$ python -q
>>> import numpy as np
>>> np.set_printoptions(precision=2, suppress=True, linewidth=160, floatmode="fixed")
>>> E = np.loadtxt("dump.csv", delimiter=",")
>>> print(E)
[[ 4.00  0.00  0.00]
 [-1.00  4.00  1.00]
 [-1.00  0.00  5.00]]
>>> M2 = np.array([[-3, -3], [-2, -2], [-2, 2]])
>>> print(np.linalg.matrix_rank(E @ M2))
2
>>> print(np.linalg.matrix_rank(np.vstack([E, M2.T])))
3
>>> print(np.einsum("ij,ij->i", E, E))
[16.00 18.00 26.00]
>>> r0, v = E[2], E[1]
>>> print(r0 @ r0)
26.0
>>> pr = (r0 @ v) / (r0 @ r0) * r0
>>> print(pr)
[-0.23  0.00  1.15]
>>> print(np.outer(r0, v))
[[ 1.00 -4.00 -1.00]
 [-0.00  0.00  0.00]
 [-5.00 20.00  5.00]]
>>> print(round(np.linalg.norm(r0 + v) ** 2 + np.linalg.norm(r0 - v) ** 2, 2))
88.0
>>> print(np.linalg.matrix_rank(np.outer(r0, v)))
1
>>> ev, V = np.linalg.eig(E)
>>> print(E @ V[:, 0] - ev[0] * V[:, 0])
[0.00 0.00 0.00]
>>> mat = np.minimum.outer(np.arange(1, 7), np.arange(1, 7)) * 2
>>> print(mat)
[[ 2  2  2  2  2  2]
 [ 2  4  4  4  4  4]
 [ 2  4  6  6  6  6]
 [ 2  4  6  8  8  8]
 [ 2  4  6  8 10 10]
 [ 2  4  6  8 10 12]]
>>> # symmetric, so the eigenvalues are real
>>> M2 = np.array([[-3, 0], [-2, 1], [1, -2], [-3, -2], [3, 1], [1, -3]])
>>> print(np.einsum("ij,ij->i", mat, mat))
[ 24  84 164 248 320 364]
>>> print(np.linalg.matrix_rank(np.vstack([mat, M2.T])))
6
>>> print(mat @ M2)
[[ -6 -10]
 [ -6 -20]
 [ -2 -32]
 [  0 -40]
 [  8 -44]
 [ 10 -50]]
>>> print(np.vstack([mat, M2.T]).shape)
(8, 6)
>>> print(np.linalg.matrix_rank(mat @ M2))
2
>>> print(np.einsum("ik,kj->ij", mat, M2))
[[ -6 -10]
 [ -6 -20]
 [ -2 -32]
 [  0 -40]
 [  8 -44]
 [ 10 -50]]
>>> Q, R = np.linalg.qr(mat)
>>> print(np.trace(Q @ Q.T))
6.0
>>> W = np.array([[-2, 2, 1, 2],
...     [-1, 0, -1, -2],
...     [-1, 0, 1, 0],
...     [0, -2, 2, 0],
...     [2, -1, -1, 2],
...     [0, -2, 2, -2]])
>>> coef = np.array([9, 2, 9, 0])
>>> hid = np.maximum(mat @ W + coef, 0)
>>> print((hid > 0).mean(axis=0))
[1.00 0.00 1.00 0.00]
>>> print(np.linalg.matrix_rank(hid))
2
>>> print((hid > 0).astype(int))
[[1 0 1 0]
 [1 0 1 0]
 [1 0 1 0]
 [1 0 1 0]
 [1 0 1 0]
 [1 0 1 0]]
>>> basis = np.array([[5, 1], [3, 3], [5, 3], [7, 1]])
>>> print(hid @ basis)
[[110  56]
 [140  74]
 [190 100]
 [240 122]
 [270 132]
 [290 144]]
>>> print(W @ basis)
[[ 15   9]
 [-24  -6]
 [  0   2]
 [  4   0]
 [ 16  -2]
 [-10  -2]]
>>> arr = np.loadtxt("out6.csv", delimiter=",")
>>> print(arr)
[[0.31 0.00 0.00 0.15 0.00 0.08 0.15 0.23 0.08]
 [0.07 0.20 0.07 0.13 0.20 0.13 0.00 0.20 0.00]
 [0.00 0.07 0.27 0.00 0.07 0.20 0.13 0.07 0.20]
 [0.13 0.09 0.13 0.13 0.13 0.13 0.13 0.04 0.09]
 [0.17 0.17 0.25 0.00 0.08 0.25 0.00 0.08 0.00]
 [0.17 0.17 0.17 0.17 0.11 0.06 0.06 0.00 0.11]
 [0.07 0.13 0.20 0.00 0.13 0.20 0.13 0.13 0.00]
 [0.14 0.07 0.07 0.14 0.07 0.00 0.07 0.29 0.14]
 [0.15 0.05 0.10 0.10 0.15 0.15 0.15 0.05 0.10]]
>>> M2 = np.linalg.invert(arr)
Traceback (most recent call last):
  File "<python-input-40>", line 1, in <module>
    M2 = np.linalg.invert(arr)
         ^^^^^^^^^^^^^^^^
AttributeError: module 'numpy.linalg' has no attribute 'invert'
>>> M2 = np.linalg.inv(arr)
>>> print(np.round(arr @ M2, 2) + 0)
[[1.00 0.00 0.00 0.00 0.00 0.00 0.00 0.00 0.00]
 [0.00 1.00 0.00 0.00 0.00 0.00 0.00 0.00 0.00]
 [0.00 0.00 1.00 0.00 0.00 0.00 0.00 0.00 0.00]
 [0.00 0.00 0.00 1.00 0.00 0.00 0.00 0.00 0.00]
 [0.00 0.00 0.00 0.00 1.00 0.00 0.00 0.00 0.00]
 [0.00 0.00 0.00 0.00 0.00 1.00 0.00 0.00 0.00]
 [0.00 0.00 0.00 0.00 0.00 0.00 1.00 0.00 0.00]
 [0.00 0.00 0.00 0.00 0.00 0.00 0.00 1.00 0.00]
 [0.00 0.00 0.00 0.00 0.00 0.00 0.00 0.00 1.00]]
>>> print(round(np.linalg.cond(arr), 2))
63.1
>>> print(round(float(np.linalg.slogdet(arr)[0]), 2))
-1.0
>>> print(np.allclose(M2, arr.T))
False
>>> print((arr + arr.T) / 2)
[[0.31 0.03 0.00 0.14 0.08 0.12 0.11 0.19 0.11]
 [0.03 0.20 0.07 0.11 0.18 0.15 0.07 0.14 0.03]
 [0.00 0.07 0.27 0.07 0.16 0.18 0.17 0.07 0.15]
 [0.14 0.11 0.07 0.13 0.07 0.15 0.07 0.09 0.09]
 [0.08 0.18 0.16 0.07 0.08 0.18 0.07 0.08 0.07]
 [0.12 0.15 0.18 0.15 0.18 0.06 0.13 0.00 0.13]
 [0.11 0.07 0.17 0.07 0.07 0.13 0.13 0.10 0.07]
 [0.19 0.14 0.07 0.09 0.08 0.00 0.10 0.29 0.10]
 [0.11 0.03 0.15 0.09 0.07 0.13 0.07 0.10 0.10]]
>>> print(np.round(np.abs(np.linalg.eigvals(arr)).max(), 2))
1.0
>>> print(arr @ arr)
[[0.18 0.07 0.09 0.12 0.08 0.09 0.12 0.17 0.09]
 [0.14 0.13 0.14 0.11 0.11 0.12 0.06 0.14 0.07]
 [0.10 0.11 0.18 0.07 0.11 0.15 0.10 0.08 0.11]
 [0.13 0.11 0.15 0.09 0.10 0.14 0.10 0.11 0.08]
 [0.13 0.11 0.15 0.10 0.09 0.12 0.08 0.12 0.10]
 [0.13 0.10 0.14 0.09 0.11 0.15 0.10 0.11 0.08]
 [0.11 0.12 0.17 0.08 0.10 0.13 0.08 0.12 0.09]
 [0.15 0.08 0.11 0.11 0.09 0.11 0.10 0.16 0.09]
 [0.14 0.10 0.15 0.08 0.10 0.14 0.10 0.11 0.07]]
>>> print(np.linalg.matrix_power(arr, 2))
[[0.18 0.07 0.09 0.12 0.08 0.09 0.12 0.17 0.09]
 [0.14 0.13 0.14 0.11 0.11 0.12 0.06 0.14 0.07]
 [0.10 0.11 0.18 0.07 0.11 0.15 0.10 0.08 0.11]
 [0.13 0.11 0.15 0.09 0.10 0.14 0.10 0.11 0.08]
 [0.13 0.11 0.15 0.10 0.09 0.12 0.08 0.12 0.10]
 [0.13 0.10 0.14 0.09 0.11 0.15 0.10 0.11 0.08]
 [0.11 0.12 0.17 0.08 0.10 0.13 0.08 0.12 0.09]
 [0.15 0.08 0.11 0.11 0.09 0.11 0.10 0.16 0.09]
 [0.14 0.10 0.15 0.08 0.10 0.14 0.10 0.11 0.07]]
>>> print(np.allclose(arr @ arr.T, arr.T @ arr))
False
>>> print(np.round(np.linalg.det(arr), 2))
-0.0
>>> X = np.tril(np.array([[0, -1, -3, -3, 0, -2, 1],
...     [3, -1, -1, 1, 0, 0, 3],
...     [-2, -2, 1, -3, 2, 2, -2],
...     [3, -2, -3, 2, 0, -1, 0],
...     [-1, 3, 1, -3, -1, -1, -2],
...     [1, 3, -2, -3, 3, -2, 0],
...     [-2, -2, 2, 2, 0, 1, -2]]), -1) + np.eye(7, dtype=int)
>>> print(X)
[[ 1  0  0  0  0  0  0]
 [ 3  1  0  0  0  0  0]
 [-2 -2  1  0  0  0  0]
 [ 3 -2 -3  1  0  0  0]
 [-1  3  1 -3  1  0  0]
 [ 1  3 -2 -3  3  1  0]
 [-2 -2  2  2  0  1  1]]
>>> # triangular: eigenvalues sit on the diagonal
>>> print(np.linalg.matrix_rank(X - X[0, 0] * np.eye(7)))
6
>>> print(np.sort(np.linalg.eigvals(X)))
[1.00 1.00 1.00 1.00 1.00 1.00 1.00]
>>> print(X @ X)
[[  1   0   0   0   0   0   0]
 [  6   1   0   0   0   0   0]
 [-10  -4   1   0   0   0   0]
 [  6   2  -6   1   0   0   0]
 [ -4  10  11  -6   1   0   0]
 [  3  25   8 -15   6   1   0]
 [ -7  -9  -4   1   3   2   1]]
>>> print(np.prod(np.diag(X)), round(float(np.linalg.det(X)), 2))
1 1.0
>>> print([int(np.linalg.matrix_rank(np.linalg.matrix_power(X, p))) for p in range(1, 8)])
[7, 7, 7, 7, 7, 7, 7]
